>>> import numpy as np
>>> import numpy.linalg as la
>>> np.set_printoptions(suppress=True, linewidth=160)
>>> rd = lambda a: np.round(a, 1) + 0
>>> Z = 20 * np.array([[0.3, -0.9, 0.9], [1.4, 1.4, 0.1]])
>>> rng = np.random.default_rng(298)
>>> labels = rng.integers(0, 2, 27)
>>> arr = Z[labels] + rng.normal(size=(27, 3))
>>> rd(arr)
array([[  5.5, -18.1,  18.9],
       [ 26.8,  27.1,  -0.2],
       [ 28.8,  27.8,   1.7],
       [ 27.2,  29. ,   1.5],
       [ 26.7,  26.3,   0.2],
       [  5.1, -17.6,  19.2],
       [  4.4, -15.9,  19.6],
       [ 26.2,  27.8,   2.8],
       [ 28.9,  30.2,   1.5],
       [ 27.6,  27.6,   1.9],
       [ 30.6,  29.3,   1.6],
       [ 28.1,  27.1,   2.7],
       [ 27.8,  28.7,   3.6],
       [  5. , -19.3,  17.7],
       [  6.3, -19.1,  20.2],
       [  4.6, -19.2,  17.7],
       [  5.3, -17.6,  17.1],
       [ 29.5,  28.6,   2.7],
       [ 27. ,  27. ,   0.8],
       [  5.7, -16. ,  17.7],
       [ 29.3,  26.6,   1.3],
       [  5. , -18.1,  17.8],
       [ 26.1,  29.2,   2. ],
       [  5.2, -18.4,  17.6],
       [  6.5, -17.6,  19.6],
       [ 27.6,  26.9,   1. ],
       [ 27.5,  28.7,   2.4]])
>>> [round(float(x), 1) for x in la.svd(arr, compute_uv=False)[:3]]
[161.3, 81.4, 5.2]
>>> rd(la.norm(arr, 2) / la.norm(arr))
np.float64(0.9)
>>> print(np.argsort(-la.norm(arr, axis=0).round(6), kind="stable")[:3])
[1 0 2]
>>> print(la.matrix_rank(arr, rtol=0.1))
2
>>> U, sigma, Vt = la.svd(arr)
>>> rd(sigma)
array([161.3,  81.4,   5.2])
>>> Y = U[:, :2] @ np.diag(sigma[:2]) @ Vt[:2]
>>> rd(la.norm(arr - Y) / la.norm(arr))
np.float64(0.0)
>>> print(la.matrix_rank(arr, rtol=0.05))
2
